In [1]: import numpy as np

In [2]: from numpy import linalg as LA

In [3]: np.set_printoptions(suppress=True, linewidth=100)

In [4]: m1 = np.loadtxt("case9.csv", delimiter=",")

In [5]: m1
Out[5]: 
array([[ -0.1878,   0.3372,  -0.5307,   1.8449,  -8.8904],
       [ -1.3327,  -0.6169,   0.8541,   2.1405,   5.7718],
       [ -0.0713,  -0.1045,   0.9855,   1.1278,  -0.2754],
       [  0.1768,  -0.6869,  -0.4348,   0.5955,  -5.9202],
       [ -1.2103,   0.0935,  -0.4826,   0.9141, -10.5195],
       [ -1.1342,  -0.4078,  -2.0633,   0.3945,   1.2385],
       [  0.3232,  -0.424 ,  -3.1787,  -1.4879,  -0.5791],
       [  1.0816,  -0.1559,  -4.0937,  -0.966 ,  -3.9093],
       [  0.9645,  -0.2453,  -2.5745,  -0.0211,   1.7679],
       [ -0.4975,   0.1844,   1.6827,  -1.7559,   3.7449],
       [ -0.0596,   0.0659,   0.6779,   1.4275,   3.5524],
       [  0.5985,   0.1333,  -2.1405,   2.0467,   5.1678],
       [ -0.4361,   0.1638,  -4.2507,  -2.2792,   3.3188],
       [ -0.2367,  -0.098 ,  -1.4024,   0.2415,  -0.3752]])

In [6]: basis = m1[[8, 5]].astype(float)

In [7]: for _ in range(7):
   ...:     lab = LA.norm(m1[:, None] - basis, axis=-1).argmin(axis=1)
   ...:     basis = np.array([m1[lab == j].mean(axis=0) for j in range(2)])
   ...: 

In [8]: lab
Out[8]: array([1, 0, 0, 1, 1, 0, 0, 1, 0, 0, 0, 0, 0, 0])

In [9]: np.bincount(lab)
Out[9]: array([10,  4])

In [10]: basis.round(4)
Out[10]: 
array([[-0.1882, -0.1349, -1.141 ,  0.1834,  2.3332],
       [-0.0349, -0.103 , -1.3854,  0.5971, -7.3099]])

In [11]: rng = np.random.default_rng(624398)

In [12]: A2 = basis + rng.integers(-2, 3, (2, 1)) @ rng.integers(-2, 3, (1, 5))

In [13]: A2.round(4)
Out[13]: 
array([[-0.1882, -0.1349,  0.859 ,  2.1834,  0.3332],
       [-0.0349, -0.103 , -3.3854, -1.4029, -5.3099]])

In [14]: np.round(LA.svd(A2 - basis, compute_uv=False), 4) + 0
Out[14]: array([4.899, 0.   ])

In [15]: LA.matrix_rank(A2 - basis, tol=1e-8)
Out[15]: np.int64(1)

In [16]: np.abs(A2 - basis).sum(axis=1)
Out[16]: array([6., 6.])

In [17]: np.round(LA.norm(A2, "nuc"), 4)
Out[17]: np.float64(8.595)

In [18]: round(float(LA.norm(A2, 2)), 4)
Out[18]: 6.5744

In [19]: round(float(LA.norm(A2, 1)), 4), round(float(LA.norm(A2, np.inf)), 4)
Out[19]: (5.6431, 10.2361)

In [20]: np.round(LA.norm(A2[0], 1), 4), round(LA.norm(A2[0], np.inf), 4)
Out[20]: (np.float64(3.6988), np.float64(2.1834))

In [21]: np.round(LA.norm(A2, axis=0), 4)
Out[21]: array([0.1914, 0.1697, 3.4927, 2.5953, 5.3203])

In [22]: round(float(LA.norm(A2[0] - A2[1])), 4)
Out[22]: 7.9212

In [23]: A2 = m1 / np.sqrt((m1 ** 2).mean(axis=1, keepdims=True))

In [24]: A2[3].round(4)
Out[24]: array([ 0.0658, -0.2557, -0.1618,  0.2216, -2.2034])

In [25]: LA.matrix_rank(m1 - m1.mean(axis=1, keepdims=True))
Out[25]: np.int64(4)

In [26]: q, evecs = LA.qr(m1[:, :3])[0], LA.qr(m1[:, 3:])[0]

In [27]: s = LA.svd(q.T @ evecs, compute_uv=False)

In [28]: np.round(LA.norm(q @ q.T - evecs @ evecs.T, 2), 4)
Out[28]: np.float64(1.0)

In [29]: M = np.load("out13.npy")

In [30]: M
Out[30]: 
array([[ 2,  0,  0,  0,  0,  0],
       [ 0,  1,  0,  0,  0,  0],
       [ 0, -2,  0,  0,  0,  0],
       [ 0,  0,  2,  0,  0,  0],
       [ 0,  0,  0,  1,  0,  0],
       [ 0,  0,  0, -2,  0,  0],
       [ 0,  0,  0,  0,  2,  0],
       [ 0,  0,  0,  0,  0,  1],
       [ 0,  0,  0,  0,  0, -2]])

In [31]: A2 = np.c_[M[:, :4] @ np.array([[-1, 0, -3, 3], [2, -2, 4, 0], [4, 3, 1, -5], [2, 3, -2, 5]]), np.array([3, 3, 0, 7, 9, 2, 7, 6, 9])]

In [32]: A2
Out[32]: 
array([[ -2,   0,  -6,   6,   3],
       [  2,  -2,   4,   0,   3],
       [ -4,   4,  -8,   0,   0],
       [  8,   6,   2, -10,   7],
       [  2,   3,  -2,   5,   9],
       [ -4,  -6,   4, -10,   2],
       [  0,   0,   0,   0,   7],
       [  0,   0,   0,   0,   6],
       [  0,   0,   0,   0,   9]])

In [33]: np.round(LA.norm(A2 - M @ LA.lstsq(M, A2)[0], axis=0), 4)
Out[33]: array([ 0.    ,  0.    ,  0.    ,  0.    , 13.2439])

In [34]: LA.matrix_rank(A2)
Out[34]: np.int64(5)

In [35]: np.round(LA.norm(LA.qr(M)[0].T @ A2, axis=0) ** 2 / ((A2 ** 2).sum(axis=0) + 1e-12), 4)
Out[35]: array([1.    , 1.    , 1.    , 1.    , 0.4484])

In [36]: np.round(LA.lstsq(M, A2[:, 0])[0], 4)
Out[36]: array([-1.,  2.,  4.,  2.,  0.,  0.])

In [37]: q, Rm = LA.qr(A2)

In [38]: np.allclose(Rm.T @ Rm, A2.T @ A2)
Out[38]: True

In [39]: round(np.trace(q @ q.T), 4)
Out[39]: np.float64(5.0)

In [40]: q.shape, Rm.shape
Out[40]: ((9, 5), (5, 5))

In [41]: np.round(q @ Rm, 4) + 0
Out[41]: 
array([[ -2.,   0.,  -6.,   6.,   3.],
       [  2.,  -2.,   4.,   0.,   3.],
       [ -4.,   4.,  -8.,   0.,   0.],
       [  8.,   6.,   2., -10.,   7.],
       [  2.,   3.,  -2.,   5.,   9.],
       [ -4.,  -6.,   4., -10.,   2.],
       [  0.,   0.,   0.,   0.,   7.],
       [  0.,   0.,   0.,   0.,   6.],
       [  0.,   0.,   0.,   0.,   9.]])

In [42]: X, _ = LA.qr(np.array([[0.3, -0.1, 0.8, -0.5, -0.6, 1.9],
    ...:     [0.9, -0.1, 0.9, 0.3, 1.7, -0.3],
    ...:     [0.7, -1.2, 1.1, 1.5, -0.8, 1.1],
    ...:     [1.8, 0.9, -1.2, -0.5, 1.0, 1.4],
    ...:     [2.4, 1.5, -0.9, -0.7, -0.1, 0.6],
    ...:     [-1.3, 1.7, -0.3, 0.6, 1.3, 1.2]]))

In [43]: X.round(4)
Out[43]: 
array([[-0.0863, -0.0568,  0.5065,  0.5683, -0.3011,  0.565 ],
       [-0.2589, -0.0951,  0.6032,  0.0286,  0.7078, -0.2413],
       [-0.2014, -0.4963,  0.3056, -0.6999, -0.3097,  0.1843],
       [-0.5179,  0.2237, -0.3592, -0.164 ,  0.3666,  0.6257],
       [-0.6905,  0.4112,  0.0988,  0.0296, -0.4215, -0.4072],
       [ 0.374 ,  0.7227,  0.384 , -0.3983, -0.0168,  0.1771]])

In [44]: # columns are unit length and at right angles

In [45]: lab = rng.permutation(6)

In [46]: lab
Out[46]: array([0, 5, 2, 3, 1, 4])

In [47]: A2 = X[lab][:, lab]

In [48]: np.allclose(A2, X)
Out[48]: False

In [49]: round(float(np.trace(A2)), 4)
Out[49]: -0.2841

In [50]: A2.round(4)
Out[50]: 
array([[-0.0863,  0.565 ,  0.5065,  0.5683, -0.0568, -0.3011],
       [ 0.374 ,  0.1771,  0.384 , -0.3983,  0.7227, -0.0168],
       [-0.2014,  0.1843,  0.3056, -0.6999, -0.4963, -0.3097],
       [-0.5179,  0.6257, -0.3592, -0.164 ,  0.2237,  0.3666],
       [-0.2589, -0.2413,  0.6032,  0.0286, -0.0951,  0.7078],
       [-0.6905, -0.4072,  0.0988,  0.0296,  0.4112, -0.4215]])

In [51]: round(LA.det(A2), 4), round(LA.det(X[lab]), 4)
Out[51]: (np.float64(-1.0), np.float64(-1.0))

In [52]: vec = np.array([-1, -1, -2, 3, -1, 1])

In [53]: np.round(np.abs(LA.eigvals(X)), 4)
Out[53]: array([1., 1., 1., 1., 1., 1.])

In [54]: 6 - LA.matrix_rank(X - np.eye(6), tol=1e-8)
Out[54]: np.int64(1)

In [55]: np.round(X.T @ (X @ vec), 4)
Out[55]: array([-1., -1., -2.,  3., -1.,  1.])

In [56]: [p for p in range(1, 25) if np.allclose(LA.matrix_power(X, p), np.eye(6))]
Out[56]: []

In [57]: np.round(LA.inv(X), 4)
Out[57]: 
array([[-0.0863, -0.2589, -0.2014, -0.5179, -0.6905,  0.374 ],
       [-0.0568, -0.0951, -0.4963,  0.2237,  0.4112,  0.7227],
       [ 0.5065,  0.6032,  0.3056, -0.3592,  0.0988,  0.384 ],
       [ 0.5683,  0.0286, -0.6999, -0.164 ,  0.0296, -0.3983],
       [-0.3011,  0.7078, -0.3097,  0.3666, -0.4215, -0.0168],
       [ 0.565 , -0.2413,  0.1843,  0.6257, -0.4072,  0.1771]])

In [58]: r0 = np.array([-9, -3, 9])

In [59]: np.round(np.convolve(X[0], r0), 4)
Out[59]: array([ 0.7768,  0.77  , -5.1649, -7.145 ,  5.5635,  0.933 , -4.4049,  5.0848])

In [60]: np.round(np.cross(X[0, :3], X[4, :3]), 4)
Out[60]: array([-0.2139, -0.3412, -0.0747])

In [61]: np.round(np.correlate(X[0], X[4], "full"), 4) + 0
Out[61]: 
array([ 0.0351,  0.0595, -0.1848, -0.4551, -0.143 ,  0.    ,  0.0565, -0.1291, -0.4604,  0.4402,
       -0.3901])

In [62]: r0 = np.array([2, 0, 1, 1, 1, 1])

In [63]: A2 = X + np.outer(r0, np.eye(6)[5])

In [64]: np.round(LA.det(A2) / LA.det(X), 4), round(float(1 + LA.solve(X, r0)[5]), 4)
Out[64]: (np.float64(2.7099), 2.7099)

In [65]: LA.matrix_rank(A2 - X)
Out[65]: np.int64(1)

In [66]: feats = np.array([[2.0, -4.0, 0.0], [-1.0, 4.0, 2.0], [0.0, 0.0, 5.0]])

In [67]: feats
Out[67]: 
array([[ 2., -4.,  0.],
       [-1.,  4.,  2.],
       [ 0.,  0.,  5.]])

In [68]: vals, evecs = LA.eig(feats)

In [69]: vals.round(4)
Out[69]: array([0.7639, 5.2361, 5.    ])

In [70]: np.round(feats @ evecs[:, 0] - vals[0] * evecs[:, 0], 4) + 0
Out[70]: array([0., 0., 0.])

In [71]: data = np.loadtxt("arr.csv", delimiter=",")

In [72]: data
Out[72]: 
array([[0., 1., 0., 0., 0., 1.],
       [1., 0., 1., 1., 0., 0.],
       [0., 1., 0., 0., 0., 1.],
       [0., 1., 0., 0., 0., 0.],
       [0., 0., 0., 0., 0., 0.],
       [1., 0., 1., 0., 0., 0.]])

In [73]: (data + data.T) / 2
Out[73]: 
array([[0., 1., 0., 0., 0., 1.],
       [1., 0., 1., 1., 0., 0.],
       [0., 1., 0., 0., 0., 1.],
       [0., 1., 0., 0., 0., 0.],
       [0., 0., 0., 0., 0., 0.],
       [1., 0., 1., 0., 0., 0.]])

In [74]: data @ data
Out[74]: 
array([[2., 0., 2., 1., 0., 0.],
       [0., 3., 0., 0., 0., 2.],
       [2., 0., 2., 1., 0., 0.],
       [1., 0., 1., 1., 0., 0.],
       [0., 0., 0., 0., 0., 0.],
       [0., 2., 0., 0., 0., 2.]])

In [75]: np.allclose(data, data.T)
Out[75]: True
